>>> import numpy as np
>>> np.set_printoptions(precision=2, suppress=True, linewidth=120)
>>> mat = np.load("dump.npy")
>>> mat
array([[ 0.4 ,  0.2 ,  0.1 ],
       [ 0.7 , -1.5 , -1.3 ],
       [ 0.72, -1.41, -1.51],
       [-2.2 , -2.1 , -1.1 ]])
>>> A2 = np.c_[mat[:, :2] @ np.array([[3, 2], [0, 1]]), np.array([-3, -2, 1, -2])]
>>> A2
array([[ 1.2 ,  1.  , -3.  ],
       [ 2.1 , -0.1 , -2.  ],
       [ 2.16,  0.03,  1.  ],
       [-6.6 , -6.5 , -2.  ]])
>>> np.round(np.linalg.lstsq(mat, A2[:, 0])[0], 2) + 0
array([3., 0., 0.])
>>> np.linalg.matrix_rank(np.c_[mat, A2])
np.int64(4)
>>> W0 = np.load("x.npy")
>>> W0
array([[-0.82,  0.42, -0.18],
       [ 0.65, -0.29,  0.12],
       [-0.78,  0.38, -0.16],
       [-0.25,  0.1 , -0.04],
       [ 0.48, -0.2 ,  0.08],
       [ 0.93, -0.57,  0.25],
       [-1.  ,  0.85, -0.46],
       [ 0.25, -0.1 ,  0.04],
       [-0.13,  0.05, -0.02],
       [-0.13,  0.05, -0.02],
       [ 0.89, -0.5 ,  0.22],
       [ 0.97, -0.66,  0.31],
       [-0.25,  0.1 , -0.04],
       [-0.98,  0.72, -0.35],
       [-0.48,  0.2 , -0.08],
       [ 0.98, -0.72,  0.35],
       [-0.65,  0.29, -0.12]])
>>> W2 = W0[[12, 13]].astype(float)
>>> for _ in range(6):
...     z = np.linalg.norm(W0[:, None] - W2, axis=-1).argmin(axis=1)
...     W2 = np.array([W0[z == j].mean(axis=0) for j in range(2)])
... 
>>> z
array([1, 0, 1, 1, 0, 0, 1, 0, 1, 1, 0, 0, 1, 1, 1, 0, 1])
>>> W2
array([[ 0.74, -0.43,  0.2 ],
       [-0.55,  0.32, -0.15]])
>>> np.bincount(z)
array([ 7, 10])
>>> left, sig, vt = np.linalg.svd(W0)
>>> sig
array([3.51, 0.39, 0.03])
>>> A2 = left[:, :2] @ np.diag(sig[:2]) @ vt[:2]
>>> round(np.linalg.norm(W0 - A2) / np.linalg.norm(W0), 2)
np.float64(0.01)
>>> W2 = np.sign(np.array([[0, 1, 2], [1, 1, 0], [0, 0, 0]]))
>>> A2 = (np.tril(W2, -1) + np.eye(3)) @ (np.triu(W2, 1) + np.eye(3))
>>> vals = np.array([-3, -4, -6])
>>> A = np.rint(A2 * vals @ np.linalg.inv(A2)) + 0
>>> A
array([[-2., -1., -3.],
       [ 2., -5., -3.],
       [ 0.,  0., -6.]])
>>> rng = np.random.default_rng(76974)
>>> A2 = A + rng.integers(-2, 3, (3, 2)) @ rng.integers(-2, 3, (2, 3))
>>> A2
array([[  2.,  -5.,  -9.],
       [  4.,  -6.,  -5.],
       [  4.,  -4., -12.]])
>>> np.abs(A2 - A).sum(axis=1)
array([14.,  5., 14.])
>>> A2 = np.array([[-2, 0, -3], [1, 1, -1], [-1, -1, -3]])
>>> A2[-1] = A2[0]
>>> X = A2 + 0.1 * np.eye(3)
>>> X
array([[-1.9,  0. , -3. ],
       [ 1. ,  1.1, -1. ],
       [-2. ,  0. , -2.9]])
>>> x = np.array([0, 2, -2])
>>> X @ x
array([6. , 4.2, 5.8])
>>> X @ np.eye(3)[2]
array([-3. , -1. , -2.9])
>>> X @ (2 * x)
array([12. ,  8.4, 11.6])
>>> (X * x).sum(axis=1)
array([6. , 4.2, 5.8])
>>> r0, v = X[2], X[0]
>>> r0 @ v
np.float64(12.5)
>>> r0 @ r0
np.float64(12.41)
>>> pr = (r0 @ v) / (r0 @ r0) * r0
>>> round(float((v - pr) @ r0), 2)
-0.0
>>> np.outer(r0, v)
array([[ 3.8 , -0.  ,  6.  ],
       [-0.  ,  0.  , -0.  ],
       [ 5.51, -0.  ,  8.7 ]])
>>> K = np.load("m.npy")
>>> K
array([[3, 0, 0, 1],
       [3, 0, 0, 1],
       [2, 1, 1, 2]])
>>> r0 = np.array([4, 6])
>>> np.polyval(r0, K[2])
array([14, 10, 10, 14])
>>> np.array([np.convolve(row, r0, "same") for row in K])
array([[12, 18,  0,  4],
       [12, 18,  0,  4],
       [ 8, 16, 10, 14]])
>>> np.convolve(K[2], r0)
array([ 8, 16, 10, 14, 12])
>>> arr = np.loadtxt("a.csv", delimiter=",")
>>> arr
array([[ 0.,  0.,  0.,  0.],
       [ 1.,  1.,  0.,  0.],
       [ 2.,  1., -1.,  0.],
       [ 0.,  1.,  0., -2.]])
>>> left, sig, vt = np.linalg.svd(arr)
>>> np.argmax(sig[:-1] / (sig[1:] + 1e-6)) + 1
np.int64(3)
>>> A2 = left[:, :3] @ np.diag(sig[:3]) @ vt[:3]
>>> np.linalg.matrix_rank(A2)
np.int64(3)
>>> E = np.array([[0, 2, 2, 0], [0, 1, 0, 1], [0, 0, 2, 0], [0, 0, 0, 2]])
>>> # triangular, det is the product of the diagonal
>>> A2 = np.array([[0, 0, 2], [3, 3, 2], [1, 2, 2], [1, 2, 2]])
>>> np.einsum("ij->j", E)
array([0, 3, 4, 3])
>>> A2.T @ E.T
array([[ 8,  4,  2,  2],
       [10,  5,  4,  4],
       [ 8,  4,  4,  4]])
>>> np.allclose(E[:-1].T @ np.linalg.lstsq(E[:-1].T, E[-1])[0], E[-1])
True
>>> np.abs(np.diag(np.linalg.qr(E)[1])) > 1e-9
array([False,  True,  True,  True])
>>> round(np.trace(np.linalg.pinv(E) @ E), 2)
np.float64(3.0)
>>> M = np.array([[2, 0], [1, 1]])
>>> M
array([[2, 0],
       [1, 1]])
>>> # triangular
>>> np.kron(np.eye(2, dtype=int), M)
array([[2, 0, 0, 0],
       [1, 1, 0, 0],
       [0, 0, 2, 0],
       [0, 0, 1, 1]])
>>> np.round(np.linalg.det(M.T), 2)
np.float64(2.0)
>>> round(float(np.linalg.eigvals(M).sum().real), 2)
3.0
>>> np.einsum("ij,ji->", M, M)
np.int64(5)
>>> np.poly(M)
array([ 1., -3.,  2.])
